In [1]: import numpy as np

In [2]: import numpy.linalg as la

In [3]: np.set_printoptions(precision=2, suppress=True, linewidth=200, legacy="1.25")

In [4]: rd = lambda a: np.round(a, 2) + 0

In [5]: m1 = np.array([[1.0, 2.0, 1.0, 0.0, 3.0],
   ...:     [3.0, 3.0, 5.0, 3.0, -3.0],
   ...:     [5.0, 3.0, 3.0, -1.0, 2.0],
   ...:     [0.0, 0.0, 0.0, 3.0, -3.0],
   ...:     [0.0, 0.0, 0.0, 1.0, -2.0]])

In [6]: u, v = m1[3], m1[4]

In [7]: u @ u
Out[7]: 18.0

In [8]: pr = (u @ v) / (u @ u) * u

In [9]: pr
Out[9]: array([ 0. ,  0. ,  0. ,  1.5, -1.5])

In [10]: vec = np.array([9, 3, -6, -7, -6])

In [11]: y = m1 @ vec

In [12]: y
Out[12]: array([-9.,  3., 31., -3.,  5.])

In [13]: rd(la.solve(m1.T, m1[0]))
Out[13]: array([1., 0., 0., 0., 0.])

In [14]: rd(la.solve(m1, y + m1[:, 2]))
Out[14]: array([ 9.,  3., -5., -7., -6.])

In [15]: rd(la.solve(m1, m1[:, 4]))
Out[15]: array([0., 0., 0., 0., 1.])

In [16]: la.solve(m1, y[:-1])
ValueError: solve1: Input operand 1 has a mismatch in its core dimension 0, with gufunc signature (m,m),(m)->(m) (size 4 is different from 5)


In [17]: rd(la.solve(m1, y))
Out[17]: array([ 9.,  3., -6., -7., -6.])

In [18]: mat = np.load("out8.npy")

In [19]: mat
Out[19]: 
array([[-2, -2,  2, -2,  1],
       [ 1, -3, -3,  1,  1],
       [-2,  1,  1,  2,  2],
       [-3,  0,  0,  1,  3],
       [-3,  0,  0,  1,  3]])

In [20]: # rows and columns are dependent

In [21]: la.cond(mat) > 100
Out[21]: True

In [22]: np.argsort(-la.norm(mat, axis=0).round(6), kind="stable")[:3]
Out[22]: array([0, 4, 1])

In [23]: rd(la.norm(mat, 2) / la.norm(mat))
Out[23]: 0.76

In [24]: la.matrix_rank(mat, rtol=0.1)
Out[24]: 4

In [25]: E = np.loadtxt("run5.csv", delimiter=",")

In [26]: E
Out[26]: 
array([[ 0.,  0.,  0.],
       [ 0.,  0.,  0.],
       [ 4.,  0., -7.],
       [ 0.,  0.,  0.],
       [-1., -2.,  4.],
       [-1., -2.,  4.],
       [-1., -2.,  4.],
       [ 0.,  0.,  0.],
       [ 4., -1.,  6.],
       [ 0.,  0.,  0.],
       [ 0.,  0.,  0.],
       [ 4.,  0., -7.],
       [ 1.,  1.,  9.],
       [ 4.,  0., -7.],
       [ 1.,  1.,  9.],
       [ 1.,  1.,  9.],
       [ 0.,  0.,  0.],
       [ 1.,  1.,  9.],
       [ 0.,  0.,  0.],
       [ 0.,  0.,  0.],
       [ 1.,  1.,  9.],
       [ 0.,  0.,  0.],
       [ 0., -1., 13.]])

In [27]: # row 1 repeats row 0

In [28]: B = np.c_[E[:, :1] @ np.array([[0]]), np.array([-2, -5, -2, 5, 4, 3, -4, 0, -5, -3, -2, -3, -4, -2, 0, 5, -5, -3, 5, -5, -2, -1, 0])]

In [29]: B
Out[29]: 
array([[ 0., -2.],
       [ 0., -5.],
       [ 0., -2.],
       [ 0.,  5.],
       [ 0.,  4.],
       [ 0.,  3.],
       [ 0., -4.],
       [ 0.,  0.],
       [ 0., -5.],
       [ 0., -3.],
       [ 0., -2.],
       [ 0., -3.],
       [ 0., -4.],
       [ 0., -2.],
       [ 0.,  0.],
       [ 0.,  5.],
       [ 0., -5.],
       [ 0., -3.],
       [ 0.,  5.],
       [ 0., -5.],
       [ 0., -2.],
       [ 0., -1.],
       [ 0.,  0.]])

In [30]: rd(la.norm(la.qr(E)[0].T @ B, axis=0) ** 2 / ((B ** 2).sum(axis=0) + 1e-12))
Out[30]: array([0.  , 0.15])

In [31]: la.matrix_rank(np.c_[E, B])
Out[31]: 4

In [32]: X = np.array([[0.5, 0.0, 0.25, 0.25],
    ...:     [0.0, 1.0, 0.0, 0.0],
    ...:     [0.2, 0.2, 0.4, 0.2],
    ...:     [0.0, 0.0, 0.0, 1.0]])

In [33]: hat = np.triu(np.array([[0, 0, 2, 0], [2, 2, 1, 2], [0, 2, 0, 0], [2, 2, 0, 2]]), 1) + np.eye(4)

In [34]: B = hat @ X @ la.inv(hat)

In [35]: rd(B)
Out[35]: 
array([[ 0.9 ,  0.4 , -1.15, -0.15],
       [ 0.2 ,  1.2 , -1.2 , -0.2 ],
       [ 0.2 ,  0.2 , -0.2 , -0.2 ],
       [ 0.  ,  0.  ,  0.  ,  1.  ]])

In [36]: la.matrix_rank(B)
Out[36]: 4

In [37]: np.trace(B), np.trace(X)
Out[37]: (2.9, 2.9)

In [38]: rd(la.det(B))
Out[38]: 0.15

In [39]: M = np.loadtxt("test9.csv", delimiter=",")

In [40]: rd(M)
Out[40]: 
array([[ 0.45,  0.45, -0.21],
       [ 0.45,  0.45, -0.21],
       [-0.21, -0.21,  0.09]])

In [41]: U, sigma, Vt = la.svd(M)

In [42]: rd(sigma)
Out[42]: array([1., 0., 0.])

In [43]: np.argmax(sigma[:-1] / (sigma[1:] + 1e-6)) + 1
Out[43]: 1

In [44]: B = U[:, :1] @ np.diag(sigma[:1]) @ Vt[:1]

In [45]: rd(B)
Out[45]: 
array([[ 0.45,  0.45, -0.21],
       [ 0.45,  0.45, -0.21],
       [-0.21, -0.21,  0.09]])

In [46]: la.matrix_rank(B)
Out[46]: 1

In [47]: rd(np.abs(la.eigvals(M)).max())
Out[47]: 1.0

In [48]: np.allclose(M @ M.T, M.T @ M)
Out[48]: True

In [49]: np.trace(M)
Out[49]: 1.0

In [50]: rd(np.sort(np.abs(la.eigvals(M))))
Out[50]: array([0., 0., 1.])
